>>> import numpy as np
>>> from numpy import linalg as LA
>>> np.set_printoptions(precision=1, suppress=True, linewidth=100)
>>> def rd(a):
...     return np.round(a, 1) + 0
... 
>>> B = np.array([[-0.2], [1.8], [-0.4]])
>>> basis = np.array([[1.0, 0.9, -1.4, 0.3, 0.5]])
>>> J = B @ basis
>>> rd(J)
array([[-0.2, -0.2,  0.3, -0.1, -0.1],
       [ 1.8,  1.6, -2.5,  0.5,  0.9],
       [-0.4, -0.4,  0.6, -0.1, -0.2]])
>>> # null space of dimension 4
>>> np.argsort(-LA.norm(J, axis=0).round(6), kind="stable")[:3]
array([2, 0, 1])
>>> LA.matrix_rank(J, rtol=0.1)
np.int64(1)
>>> feats = np.array([[2, -2, -3],
...     [1, 0, -3],
...     [3, -2, -6],
...     [0, 0, 0],
...     [1, 0, -3],
...     [0, 0, 0],
...     [0, 0, 0],
...     [2, -2, -3],
...     [2, -2, -3],
...     [-1, -1, -2],
...     [0, 0, 0],
...     [0, 0, 0],
...     [0, 0, 0]])
>>> gram = np.cov(feats, rowvar=False)
>>> gram.shape
(3, 3)
>>> rd(gram)
array([[ 1.4, -0.8, -1.9],
       [-0.8,  0.9,  1.3],
       [-1.9,  1.3,  3.7]])
>>> np.argsort(-feats.std(axis=0).round(6), kind="stable")
array([2, 0, 1])
>>> rd(LA.eigvalsh(gram)[::-1])
array([5.3, 0.4, 0.2])
>>> rd(feats.std(axis=0))
array([1.1, 0.9, 1.8])
>>> np.argwhere(np.triu(np.abs(np.corrcoef(feats.T)) > 0.8, 1))
array([[0, 2]])
>>> x0 = np.array([2, -2, 0])
>>> (feats * x0).sum(axis=1)
array([ 8,  2, 10,  0,  2,  0,  0,  8,  8,  0,  0,  0,  0])
>>> np.einsum("ij,j->i", feats, x0)
array([ 8,  2, 10,  0,  2,  0,  0,  8,  8,  0,  0,  0,  0])
>>> feats @ (2 * x0)
array([16,  4, 20,  0,  4,  0,  0, 16, 16,  0,  0,  0,  0])
>>> np.sign((feats @ x0).round(6))
array([1, 1, 1, 0, 1, 0, 0, 1, 1, 0, 0, 0, 0])
>>> (feats @ x0).argmax()
np.int64(2)
>>> LA.norm(feats @ x0) <= LA.norm(feats, 2) * LA.norm(x0) + 1e-9
np.True_
>>> feats @ np.ones(3)
array([-3., -2., -5.,  0., -2.,  0.,  0., -3., -3., -4.,  0.,  0.,  0.])
>>> feats * x0
array([[ 4,  4,  0],
       [ 2,  0,  0],
       [ 6,  4,  0],
       [ 0,  0,  0],
       [ 2,  0,  0],
       [ 0,  0,  0],
       [ 0,  0,  0],
       [ 4,  4,  0],
       [ 4,  4,  0],
       [-2,  2,  0],
       [ 0,  0,  0],
       [ 0,  0,  0],
       [ 0,  0,  0]])
